$ ipython --no-banner

In [1]: import numpy as np

In [2]: np.set_printoptions(precision=1, suppress=True, linewidth=120, sign=" ")

In [3]: rnd = lambda a: np.round(a, 1) + 0

In [4]: r0 = np.array([-2, 2, -3, -1, -1])

In [5]: A = np.array([np.roll(r0, i) for i in range(5)])

In [6]: A
Out[6]: 
array([[-2,  2, -3, -1, -1],
       [-1, -2,  2, -3, -1],
       [-1, -1, -2,  2, -3],
       [-3, -1, -1, -2,  2],
       [ 2, -3, -1, -1, -2]])

In [7]: r0 = np.array([0, 3, 2, -1, -1])

In [8]: out = A + np.outer(r0, np.eye(5)[3])

In [9]: np.linalg.matrix_rank(out - A)
Out[9]: np.int64(1)

In [10]: rnd(np.linalg.det(out) / np.linalg.det(A)), rnd(1 + np.linalg.solve(A, r0)[3])
Out[10]: (np.float64(1.1), np.float64(1.1))

In [11]: x0 = np.array([2, -3, -1, -1, 1])

In [12]: a = np.maximum(A @ x0, 0)

In [13]: np.maximum(A @ (3 * x0), 0)
Out[13]: array([  0,  12,   0,   6,  39])

In [14]: A * (a > 1e-9)[:, None]
Out[14]: 
array([[ 0,  0,  0,  0,  0],
       [-1, -2,  2, -3, -1],
       [ 0,  0,  0,  0,  0],
       [-3, -1, -1, -2,  2],
       [ 2, -3, -1, -1, -2]])

In [15]: np.maximum(A @ x0, 0) - np.maximum(-A @ x0, 0)
Out[15]: array([-7,  4, -2,  2, 13])

In [16]: print(np.flatnonzero(a > 1e-9))
[ 1  3  4]

In [17]: a
Out[17]: array([  0,   4,   0,   2,  13])

In [18]: rnd(np.tanh(A @ x0))
Out[18]: array([-1.,  1., -1.,  1.,  1.])

In [19]: print(np.allclose(A @ A.T, A.T @ A))
True

In [20]: A @ np.ones(5)
Out[20]: array([-5., -5., -5., -5., -5.])

In [21]: A @ (-1.0) ** np.arange(5)
Out[21]: array([-7.,  5., -7.,  1.,  3.])

In [22]: r0, v = A[4], A[0]

In [23]: r0 @ v
Out[23]: np.int64(-4)

In [24]: p = (r0 @ v) / (r0 @ r0) * r0

In [25]: print(np.outer(r0, v))
[[-4  4 -6 -2 -2]
 [ 6 -6  9  3  3]
 [ 2 -2  3  1  1]
 [ 2 -2  3  1  1]
 [ 4 -4  6  2  2]]

In [26]: print(np.linalg.matrix_rank(np.outer(r0, v)))
1

In [27]: rnd(v - p)
Out[27]: array([-1.6,  1.4, -3.2, -1.2, -1.4])

In [28]: rnd(p)
Out[28]: array([-0.4,  0.6,  0.2,  0.2,  0.4])

In [29]: rng = np.random.default_rng(98)

In [30]: out = A + rng.integers(-2, 3, (5, 3)) @ rng.integers(-2, 3, (3, 5))

In [31]: print(out)
[[ 3 -5 -5 -3 -4]
 [-3  4  2 -7 -3]
 [-1 -5 -1  8  1]
 [ 0  1  3  4  6]
 [ 0 -1  0  1  0]]

In [32]: np.linalg.matrix_rank(out - A, tol=1e-8)
Out[32]: np.int64(3)

In [33]: out - A
Out[33]: 
array([[ 5, -7, -2, -2, -3],
       [-2,  6,  0, -4, -2],
       [ 0, -4,  1,  6,  4],
       [ 3,  2,  4,  6,  4],
       [-2,  2,  1,  2,  2]])

In [34]: X = np.loadtxt("test3.csv", delimiter=",")

In [35]: X
Out[35]: 
array([[  2.9,  -6.7,   1.8,  -2. ],
       [  8.6,   5.7, -12. ,  -6.2],
       [  8.8,   4.9, -12.7,  -7.7],
       [  8. ,   2.6,   2.5,  -3.1],
       [  8.6,   5.4,  -9. ,  -7.5],
       [  4. ,  -7.5,   1.5,  -3.7],
       [  7.3,  -0.5,   1.8,  -2.1],
       [  8.2,   0.5,   3.8,  -1.3],
       [  1.9,  -6.5,   1.8,  -4.5],
       [  4.4,  -5.8,   3.9,  -2.5],
       [  7.8,   5.7, -12.4,  -7.8],
       [  7.4,   1.1,   4.5,  -2.5],
       [  0.5,  -5.7,   1.5,  -2.7],
       [  3.8,  -6.3,   2.6,  -4. ],
       [  8.2,  -0.5,   4.2,  -3.1],
       [  8.5,   5.1, -12.2,  -5.6],
       [  9.1,   0.7,   3.7,  -3.6],
       [  2.7,  -7.2,   1.6,  -3.6],
       [  7. ,   4.7, -11.5,  -6.7],
       [  9.3,   1.3,   2.1,  -2.6],
       [  1.6,  -7.9,   1.7,  -4.8],
       [  7. ,   0.6,   4.1,  -1.3]])

In [36]: Z = X[[13, 19]].astype(float)

In [37]: for _ in range(3):
    ...:     lab = np.linalg.norm(X[:, None] - Z, axis=-1).argmin(axis=1)
    ...:     Z = np.array([X[lab == j].mean(axis=0) for j in range(2)])
    ...: 

In [38]: lab
Out[38]: array([ 0,  1,  1,  1,  1,  0,  1,  1,  0,  0,  1,  1,  0,  0,  1,  1,  1,  0,  1,  1,  0,  1])

In [39]: rnd(Z[1] - Z[0])
Out[39]: array([ 5.4,  9.4, -5.1, -0.9])

In [40]: np.bincount(lab)
Out[40]: array([  8,  14])

In [41]: rnd(Z)
Out[41]: 
array([[ 2.7, -6.7,  2. , -3.5],
       [ 8.1,  2.7, -3.1, -4.4]])

In [42]: np.abs(Z[1] - Z[0]).argmax()
Out[42]: np.int64(1)

In [43]: X.shape
Out[43]: (22, 4)

In [44]: np.linalg.rank(X)
AttributeError: module 'numpy.linalg' has no attribute 'rank'


In [45]: rnd(X.sum(axis=1))
Out[45]: 
array([-4. , -3.9, -6.7, 10. , -2.5, -5.7,  6.5, 11.2, -7.3,  0. , -6.7, 10.5, -6.4, -3.9,  8.8, -4.2,  9.9, -6.5,
       -6.5, 10.1, -9.4, 10.4])

In [46]: rnd(np.linalg.svd(X, compute_uv=False))
Out[46]: array([ 42.3,  29.1,  17.3,   3.7])

In [47]: print(rnd(X.sum(axis=0)))
[135.6 -16.3 -26.7 -88.9]

In [48]: np.count_nonzero(X)
Out[48]: np.int64(88)

In [49]: np.linalg.matrix_rank(X)
Out[49]: np.int64(4)

In [50]: print(rnd(X.mean(axis=0)))
[ 6.2 -0.7 -1.2 -4. ]
